$ python3 -q
>>> import numpy as np
>>> np.set_printoptions(precision=3, suppress=True, linewidth=120, legacy="1.25")
>>> tidy = lambda a: np.round(a, 3) + 0
>>> W0 = np.array([[0.0, 1.4, 0.2, 1.1], [0.1, -0.6, -1.6, 1.1], [-0.2, -1.7, 0.0, 2.0]])
>>> W0
array([[ 0. ,  1.4,  0.2,  1.1],
       [ 0.1, -0.6, -1.6,  1.1],
       [-0.2, -1.7,  0. ,  2. ]])
>>> U, s, vt = np.linalg.svd(W0, full_matrices=False)
>>> tidy(np.cumsum(s ** 2) / np.sum(s ** 2))
array([0.632, 0.858, 1.   ])
>>> tidy(s)
array([3.005, 1.796, 1.424])
>>> np.allclose(U * s @ vt, W0)
True
>>> tidy(U.T @ W0 @ vt.T)
array([[3.005, 0.   , 0.   ],
       [0.   , 1.796, 0.   ],
       [0.   , 0.   , 1.424]])
>>> U.shape, s.shape, vt.shape
((3, 3), (3,), (3, 4))
>>> tidy(U.T @ U)
array([[1., 0., 0.],
       [0., 1., 0.],
       [0., 0., 1.]])
>>> tidy(np.abs(vt[0]))
array([0.037, 0.592, 0.293, 0.749])
>>> tidy(vt @ vt.T)
array([[1., 0., 0.],
       [0., 1., 0.],
       [0., 0., 1.]])
>>> A2 = np.array([[0, 0, -1], [1, 1, 2], [-3, -2, 3], [3, 0, 1]])
>>> np.linalg.matrix_rank(W0 @ A2)
3
>>> tidy(A2.T @ W0.T)
array([[ 4.1,  7.5,  4.3],
       [ 1. ,  2.6, -1.7],
       [ 4.5, -5. , -1.2]])
>>> tidy(np.einsum("ik,kj->ij", W0, A2))
array([[ 4.1,  1. ,  4.5],
       [ 7.5,  2.6, -5. ],
       [ 4.3, -1.7, -1.2]])
>>> ang = np.radians(180)
>>> Rm = np.eye(4)
>>> Rm[2, 2] = Rm[1, 1] = np.cos(ang)
>>> Rm[2, 1], Rm[1, 2] = -np.sin(ang), np.sin(ang)
>>> tidy(Rm)
array([[ 1.,  0.,  0.,  0.],
       [ 0., -1.,  0.,  0.],
       [ 0.,  0., -1.,  0.],
       [ 0.,  0.,  0.,  1.]])
>>> A2 = W0 @ Rm.T
>>> tidy(np.linalg.svd(W0, compute_uv=False)), tidy(np.linalg.svd(A2, compute_uv=False))
(array([3.005, 1.796, 1.424]), array([3.005, 1.796, 1.424]))
>>> np.allclose(W0 @ W0.T, A2 @ A2.T)
True
